$ python -q
>>> import numpy as np
>>> np.set_printoptions(suppress=True, linewidth=200)
>>> F = np.load("w.npy")
>>> F
array([[3., 1., 0., 0., 0., 0., 0., 0., 0.],
       [0., 3., 1., 0., 0., 0., 0., 0., 0.],
       [0., 0., 3., 1., 0., 0., 0., 0., 0.],
       [0., 0., 0., 3., 1., 0., 0., 0., 0.],
       [0., 0., 0., 0., 3., 1., 0., 0., 0.],
       [0., 0., 0., 0., 0., 3., 1., 0., 0.],
       [0., 0., 0., 0., 0., 0., 3., 1., 0.],
       [0., 0., 0., 0., 0., 0., 0., 3., 1.],
       [0., 0., 0., 0., 0., 0., 0., 0., 3.]])
>>> # triangular, det is the product of the diagonal
>>> rng = np.random.default_rng(718)
>>> B = F + rng.integers(-2, 3, (9, 6)) @ rng.integers(-2, 3, (6, 9))
>>> B
array([[ 6., -4., -8.,  1.,  7.,  4., -1.,  3.,  0.],
       [ 0., -8., -2.,  3.,  2.,  3.,  3.,  1.,  0.],
       [-4., -3.,  1.,  3.,  1.,  1., -3., -3., -9.],
       [ 4.,  4., -3.,  3.,  6.,  4.,  9., -5., -2.],
       [ 0., -5., -5.,  1.,  4.,  4., -6.,  1., -3.],
       [ 1., -1., -1.,  0.,  4.,  5., 14., -3., -1.],
       [ 2., -2., -1.,  5.,  4.,  5., 12., -8., -6.],
       [-5., -4., -1., -4.,  2., -4.,  5., 10.,  2.],
       [ 3.,  4., -5., -1.,  7.,  2.,  3.,  0.,  2.]])
>>> np.round(np.linalg.svd(B - F, compute_uv=False), 1) + 0
array([25.8, 18.7, 15.4, 13.1,  9. ,  2.2,  0. ,  0. ,  0. ])
>>> data, _ = np.linalg.qr(np.array([[0.9, -2.5, 0.8, 0.1, 0.5, 0.3],
...     [-0.8, 0.0, 3.5, 2.8, -0.1, -1.0],
...     [-1.1, 0.7, 1.1, -1.8, 1.2, -2.3],
...     [0.8, 0.9, -0.2, 0.0, 1.8, 0.2],
...     [2.1, -1.0, 1.1, 1.0, -0.7, -0.2],
...     [-0.4, 0.5, -0.6, -0.3, 0.9, 0.6]]))
>>> data.round(1) + 0
array([[-0.3, -0.8,  0. ,  0.2,  0.5, -0.1],
       [ 0.3, -0.2, -0.8, -0.4,  0.1,  0. ],
       [ 0.4,  0. , -0.3,  0.9,  0. ,  0.1],
       [-0.3,  0.6, -0.2,  0.1,  0.7, -0.3],
       [-0.7,  0.1, -0.4,  0.2, -0.3,  0.4],
       [ 0.1,  0.1,  0.1, -0.1,  0.4,  0.9]])
>>> # keeps lengths
>>> x0 = np.array([-3, 5, 3, 3, -2, 1])
>>> rhs = data @ x0
>>> rhs.round(1)
array([-3.3, -5.7,  0.9,  1.8,  3.1,  0.3])
>>> np.round(np.linalg.solve(data, rhs), 1)
array([-3.,  5.,  3.,  3., -2.,  1.])
>>> np.round(np.linalg.solve(data, data[:, 1]), 1) + 0
array([0., 1., 0., 0., 0., 0.])
>>> np.round(np.linalg.solve(data, 5 * rhs), 1)
array([-15.,  25.,  15.,  15., -10.,   5.])
>>> def softmax(z):
...     e = np.exp(z - z.max(axis=-1, keepdims=True))
...     return e / e.sum(axis=-1, keepdims=True)
... 
>>> print(np.round(softmax(data[4]), 1))
[0.1 0.2 0.1 0.2 0.1 0.3]
>>> print(np.round(softmax(data).sum(axis=1), 1))
[1. 1. 1. 1. 1. 1.]
>>> S = data @ data.T / np.sqrt(6)
>>> softmax(S).round(6).argmax(axis=1)
array([0, 1, 2, 3, 4, 5])
>>> arr = (rng.random((6, 6)) < 0.3) + np.eye(6)
>>> arr /= arr.sum(axis=1, keepdims=True)
>>> arr.round(1)
array([[1. , 0. , 0. , 0. , 0. , 0. ],
       [0. , 0.5, 0. , 0. , 0.2, 0.2],
       [0. , 0. , 0.3, 0.3, 0. , 0.3],
       [0. , 0.2, 0.2, 0.2, 0.2, 0.2],
       [0. , 0. , 0. , 0. , 1. , 0. ],
       [0. , 0. , 0. , 0. , 0.3, 0.7]])
>>> # columns 2 and 3 are equal
>>> left, s, Vh = np.linalg.svd(arr)
>>> s.round(1) + 0
array([1.2, 1. , 0.8, 0.5, 0.4, 0. ])
>>> B = left[:, :5] @ np.diag(s[:5]) @ Vh[:5]
>>> np.round(np.abs(arr - B).max(), 1)
np.float64(0.0)
>>> [round(float(x), 1) for x in np.linalg.svd(arr, compute_uv=False)[:3]]
[1.2, 1.0, 0.8]
>>> round(float(np.linalg.norm(arr, 2) / np.linalg.norm(arr)), 1)
0.6
>>> np.linalg.matrix_rank(arr, rtol=0.1)
np.int64(5)
>>> lab = rng.permutation(6)
>>> print(lab)
[2 5 0 3 1 4]
>>> B = arr[lab][:, lab]
>>> print(np.round(np.diag(B), 1))
[0.3 0.7 1.  0.2 0.5 1. ]
>>> np.allclose(B, arr)
False
>>> np.round(np.sort(np.abs(np.linalg.eigvals(B))), 1)
array([0. , 0.5, 0.5, 0.7, 1. , 1. ])
>>> m1 = np.load("m.npy")
>>> m1
array([[ 0,  0,  0,  0,  0,  0,  0,  0,  0,  0,  0],
       [ 0,  6,  0,  0,  0,  0,  0,  0,  0,  0,  0],
       [ 0,  0, -2,  0,  0,  0,  0,  0,  0,  0,  0],
       [ 0,  0,  0,  1,  0,  0,  0,  0,  0,  0,  0],
       [ 0,  0,  0,  0, -7,  0,  0,  0,  0,  0,  0],
       [ 0,  0,  0,  0,  0,  9,  0,  0,  0,  0,  0],
       [ 0,  0,  0,  0,  0,  0,  4,  0,  0,  0,  0],
       [ 0,  0,  0,  0,  0,  0,  0,  5,  0,  0,  0],
       [ 0,  0,  0,  0,  0,  0,  0,  0,  5,  0,  0],
       [ 0,  0,  0,  0,  0,  0,  0,  0,  0, -4,  0],
       [ 0,  0,  0,  0,  0,  0,  0,  0,  0,  0,  8]])
>>> # rank 10
>>> left, s, Vh = np.linalg.svd(m1)
>>> s
array([9., 8., 7., 6., 5., 5., 4., 4., 2., 1., 0.])
>>> B = left[:, :10] @ np.diag(s[:10]) @ Vh[:10]
>>> np.abs(m1 - B).max()
np.float64(0.0)
>>> round(float(np.linalg.norm(m1 - B, 2)), 1), s[10]
(0.0, np.float64(0.0))
>>> round(float(np.linalg.norm(m1 - B) / np.linalg.norm(m1)), 1)
0.0
>>> print(np.allclose(F, F.T))
False
>>> np.allclose(F @ F.T, F.T @ F)
False
>>> np.linalg.determinant(F)
Traceback (most recent call last):
  File "<python-input-51>", line 1, in <module>
    np.linalg.determinant(F)
    ^^^^^^^^^^^^^^^^^^^^^
AttributeError: module 'numpy.linalg' has no attribute 'determinant'
>>> F.inv()
Traceback (most recent call last):
  File "<python-input-52>", line 1, in <module>
    F.inv()
    ^^^^^
AttributeError: 'numpy.ndarray' object has no attribute 'inv'
>>> np.round(np.linalg.matrix_power(F, 3), 1)
array([[27., 27.,  9.,  1.,  0.,  0.,  0.,  0.,  0.],
       [ 0., 27., 27.,  9.,  1.,  0.,  0.,  0.,  0.],
       [ 0.,  0., 27., 27.,  9.,  1.,  0.,  0.,  0.],
       [ 0.,  0.,  0., 27., 27.,  9.,  1.,  0.,  0.],
       [ 0.,  0.,  0.,  0., 27., 27.,  9.,  1.,  0.],
       [ 0.,  0.,  0.,  0.,  0., 27., 27.,  9.,  1.],
       [ 0.,  0.,  0.,  0.,  0.,  0., 27., 27.,  9.],
       [ 0.,  0.,  0.,  0.,  0.,  0.,  0., 27., 27.],
       [ 0.,  0.,  0.,  0.,  0.,  0.,  0.,  0., 27.]])
>>> A = rng.normal(size=(23, 8))
>>> A = 5 * A / np.linalg.norm(A, axis=1, keepdims=True)
>>> A.round(1) + 0
array([[-0.5, -1. ,  0.7, -0.5,  1.6, -0.8, -1.6,  4.2],
       [-0.2,  2.8, -1. , -2.4, -1.2,  2.4,  1.4, -1. ],
       [-1.8,  1.8, -1.5,  0.3, -3.2, -0.4, -0.5,  2.3],
       [ 0.6, -1.7, -4.1,  2.2,  0.2, -0.6, -0.1, -0.3],
       [-0.8,  1. , -1.9, -2.6, -2.4, -1.7, -1.2, -1.7],
       [ 2.2, -2.8, -0.5, -1.8,  1.8,  0.2, -2.3, -0.4],
       [ 2.9, -1.1, -0.4, -1.4,  1.5, -1.7, -0.5, -2.8],
       [-0.4,  0.1,  1.3,  3.4,  1.9, -0.8,  1.4,  2.3],
       [ 1.2,  3.9,  1.7, -1.7, -0.2, -1.2, -0.5,  1. ],
       [-0.4,  0.6, -2.1, -1.7, -1.7, -2.5,  2.8, -0.3],
       [ 0.9,  1.3,  0.7, -2.4,  0.5,  1.7, -1.4, -3.3],
       [ 2.3, -0.5, -0.4, -3.2, -1. , -2.1, -0.1, -1.9],
       [-0.2,  2.4, -0.5,  1.6, -0.4, -0.8, -0.5, -3.9],
       [ 1. ,  1.2,  1.2,  2.3,  2.9, -0.8, -2.5, -0.1],
       [-0.8, -1. ,  1.1, -1.3,  3.7, -1.4,  1.3, -1.8],
       [ 0.7,  0.1,  1.1,  1. ,  1.6, -1.9,  2.9,  2.8],
       [ 0.9, -1.5,  0.6, -2.2,  1.2, -0.3, -1.1,  3.7],
       [-0.5,  1.7,  3.6,  2. ,  0.4, -2.1, -0.2, -0.6],
       [ 1.4, -0.4,  1.1, -0.8, -1.1, -2.6,  3.6,  0.2],
       [-2.5,  3.2,  0.8, -0.3,  1.4, -1.7, -1.6,  0.4],
       [-1.5, -1.1,  1.5,  2.8, -2.9, -1.4, -0.8,  0.5],
       [-2.9, -0.6,  1.7,  1.3,  1. ,  0. ,  1.2,  3. ],
       [ 0.6, -0.6, -3.5,  0.4,  2.7, -0.2, -1.1,  1.8]])
>>> d = np.linalg.norm(A[:, None] - A[None], axis=-1)
>>> d.mean(axis=1).argmax()
np.int64(1)
>>> np.round(np.linalg.norm(A - A.mean(axis=0), axis=1), 1)
array([4.7, 5.4, 5.1, 5.2, 4.9, 5.1, 4.8, 4.9, 4.5, 4.7, 5.3, 4.7, 5. , 4.7, 4.7, 4.6, 4.8, 4.7, 4.7, 4.4, 5.2, 5.1, 4.9])
>>> np.unravel_index(d.round(6).argmax(), d.shape)
(np.int64(12), np.int64(16))
>>> X = np.loadtxt("mat.csv", delimiter=",")
>>> X.round(1) + 0
array([[ 0.7,  0. ,  0. ,  0. , -0.1, -0.3,  0. ,  0.4, -0.1],
       [ 0. ,  1. ,  0. ,  0. ,  0. ,  0. ,  0. ,  0. ,  0. ],
       [ 0. ,  0. ,  0.9,  0.1, -0.2,  0.1,  0.1,  0. , -0.1],
       [ 0. ,  0. ,  0.1,  0.8,  0.2, -0.2, -0.2,  0. ,  0.1],
       [-0.1,  0. , -0.2,  0.2,  0.7,  0.1,  0.3,  0.1, -0.2],
       [-0.3,  0. ,  0.1, -0.2,  0.1,  0.7, -0.1,  0.3,  0. ],
       [ 0. ,  0. ,  0.1, -0.2,  0.3, -0.1,  0.8,  0. ,  0.1],
       [ 0.4,  0. ,  0. ,  0. ,  0.1,  0.3,  0. ,  0.6,  0.1],
       [-0.1,  0. , -0.1,  0.1, -0.2,  0. ,  0.1,  0.1,  0.9]])
>>> x0 = np.array([-1, 3, 0, 2, 3, 1, -3, 1, 2])
>>> np.round(np.linalg.eigvalsh(2 * X - np.eye(9)), 1)
array([-1., -1.,  1.,  1.,  1.,  1.,  1.,  1.,  1.])
>>> np.round(X @ X @ x0, 1)
array([-1. ,  2.9, -0.7,  3.1,  1.8,  1.7, -1.9,  1. ,  1.4])
>>> np.round(X @ x0, 1)
array([-1. ,  2.9, -0.7,  3.1,  1.8,  1.7, -1.9,  1. ,  1.4])
>>> evals, evecs = np.linalg.eigh(X)
>>> x0 = np.array([4, 1, 0, -4, -4, 3, -5, 2, -2])
>>> np.round(x0 @ X @ x0, 1)
np.float64(88.8)
>>> np.round(np.abs(X).sum(axis=1).max(), 1), round(float(np.abs(evals).max()), 1)
(np.float64(1.8), 1.0)
>>> E = np.loadtxt("arr.csv", delimiter=",")
>>> E
array([[ 2.,  2., -1.,  0., -1., -1., -2., -1.,  1.,  2.,  0.,  1.,  1.,  0.],
       [ 0.,  2., -2.,  1.,  2., -1.,  1.,  0.,  1., -2.,  1.,  2.,  0.,  0.],
       [-1.,  1.,  2., -1.,  0.,  2.,  1., -1.,  2., -2., -1.,  2., -2., -1.],
       [ 0.,  1.,  0., -1., -1.,  0.,  1., -1., -1., -1.,  0., -1.,  0.,  2.],
       [-1.,  1.,  2.,  0.,  2.,  2., -2.,  0.,  1.,  0., -2., -1., -2.,  0.],
       [-1., -1., -2., -1., -1.,  1., -1., -1., -2.,  0., -1.,  0., -1.,  1.],
       [ 1.,  1.,  0.,  1.,  2., -2.,  2.,  2., -2.,  0., -2., -2., -2.,  2.],
       [-2., -2.,  0.,  1., -1.,  0.,  0., -1., -1.,  2., -1.,  0.,  0.,  0.],
       [-1.,  1.,  1., -2., -2., -1.,  2., -2., -1.,  1.,  0.,  2., -1., -2.],
       [ 0., -2.,  2.,  2.,  2.,  1.,  2.,  0., -1.,  2., -2., -2., -1.,  1.],
       [-1.,  2., -1., -1., -2.,  0.,  2., -1.,  2.,  2.,  2.,  1.,  0., -1.],
       [-1.,  1.,  2., -1.,  1., -2.,  1.,  0.,  1., -1.,  1., -1.,  1.,  0.],
       [ 1., -2.,  2., -2.,  2.,  1.,  0., -2.,  0.,  0.,  1., -2.,  0.,  0.],
       [-1.,  0.,  1., -1., -1., -2., -2.,  2.,  0.,  1.,  2., -1., -2., -1.]])
>>> x0 = np.array([1, 3, 3, 2, 3, 2, 2, 0, 0, 0, 0, 0, 2, 2])
>>> rhs = E @ x0
>>> b, lr = np.zeros(14), 1 / np.linalg.norm(E, 2) ** 2
>>> for i in range(3):
...     b -= lr * E.T @ (E @ b - rhs)
...     if i % 1 == 0: print(i, round(np.linalg.norm(E @ b - rhs), 1))
... 
0 18.5
1 12.1
2 8.9
>>> round(float(np.linalg.cond(E)), 1)
60.5
>>> B = np.linalg.inv(E)
>>> print(np.allclose(B, E.T))
False
>>> round(float(np.linalg.cond(E)), 1)
60.5
>>> np.round(np.linalg.slogdet(E)[0], 1)
np.float64(-1.0)
>>> W0 = np.load("sample4.npy")
>>> W0.round(1) + 0
array([[-0.7, -0.2,  0.1,  0.4, -0.3, -0.1, -0.1,  0.2,  0.3,  0.2],
       [ 0.3, -0.6,  0.5,  0.4,  0.2, -0.3,  0. , -0.3,  0.1, -0.2],
       [ 0. , -0.1,  0. ,  0.4,  0.4,  0.4, -0.1,  0.3, -0.6,  0.3],
       [ 0.4, -0.5, -0.2, -0.1, -0.5,  0.2,  0.2,  0.5, -0.1, -0.1],
       [-0.3,  0.1,  0. ,  0.1, -0.3, -0.4, -0.1, -0.1, -0.7, -0.4],
       [ 0.1,  0.3,  0.1,  0.2,  0.3, -0.4,  0.2,  0.7,  0.2, -0.3],
       [ 0.1, -0.2, -0.2, -0.2,  0.1, -0.7, -0.3,  0.1, -0.1,  0.5],
       [ 0. ,  0. , -0.7,  0.5,  0.1, -0.1,  0.4, -0.2,  0.1,  0. ],
       [-0.5, -0.5, -0.1, -0.5,  0.4,  0. ,  0.2,  0.1,  0. , -0.2],
       [-0.1,  0.1,  0.3, -0.1, -0.2, -0.1,  0.7, -0.1, -0.2,  0.5]])
>>> round(float(data[:, 0] @ data[:, 1]), 1)
-0.0
>>> np.round(np.linalg.pinv(data), 1) + 0
array([[-0.3,  0.3,  0.4, -0.3, -0.7,  0.1],
       [-0.8, -0.2,  0. ,  0.6,  0.1,  0.1],
       [ 0. , -0.8, -0.3, -0.2, -0.4,  0.1],
       [ 0.2, -0.4,  0.9,  0.1,  0.2, -0.1],
       [ 0.5,  0.1,  0. ,  0.7, -0.3,  0.4],
       [-0.1,  0. ,  0.1, -0.3,  0.4,  0.9]])
>>> print(np.round(data.T @ data, 1) + 0)
[[1. 0. 0. 0. 0. 0.]
 [0. 1. 0. 0. 0. 0.]
 [0. 0. 1. 0. 0. 0.]
 [0. 0. 0. 1. 0. 0.]
 [0. 0. 0. 0. 1. 0.]
 [0. 0. 0. 0. 0. 1.]]
>>> B = np.array([[-3, -1, 0],
...     [2, 2, 3],
...     [-3, -1, 2],
...     [3, 0, -2],
...     [-2, 3, 2],
...     [-1, -1, 0],
...     [-1, -2, 1],
...     [-1, 3, 2],
...     [0, 1, -1]])
>>> print(np.round(np.einsum("ij,ij->i", X, X), 1))
[0.7 1.  0.9 0.8 0.7 0.7 0.8 0.6 0.9]
>>> np.linalg.matrix_rank(X @ B)
np.int64(3)
>>> np.linalg.matrix_rank(np.vstack([X, B.T]))
np.int64(9)
>>> np.vstack([X, B.T]).shape
(12, 9)
>>> np.round(np.einsum("ik,kj->ij", X, B), 1)
array([[-1.8,  0.3,  0.7],
       [ 2. ,  1.7,  2.8],
       [-2.2, -1.8,  1.4],
       [ 1.8,  1.5, -1. ],
       [-0.3,  2. ,  1.2],
       [-0.9,  0.9,  1.2],
       [-2.3, -0.7,  1.9],
       [-2.3,  1.6,  1.2],
       [ 0.9,  0.6, -1.3]])
>>> np.round(np.einsum("ik,kj->ji", X, B), 1)
array([[-1.8,  2. , -2.2,  1.8, -0.3, -0.9, -2.3, -2.3,  0.9],
       [ 0.3,  1.7, -1.8,  1.5,  2. ,  0.9, -0.7,  1.6,  0.6],
       [ 0.7,  2.8,  1.4, -1. ,  1.2,  1.2,  1.9,  1.2, -1.3]])
>>> np.round(X @ B, 1)
array([[-1.8,  0.3,  0.7],
       [ 2. ,  1.7,  2.8],
       [-2.2, -1.8,  1.4],
       [ 1.8,  1.5, -1. ],
       [-0.3,  2. ,  1.2],
       [-0.9,  0.9,  1.2],
       [-2.3, -0.7,  1.9],
       [-2.3,  1.6,  1.2],
       [ 0.9,  0.6, -1.3]])
>>> np.round(np.einsum("ij->j", X), 1)
array([0.6, 1.1, 1. , 0.9, 1. , 0.6, 0.9, 1.4, 1. ])
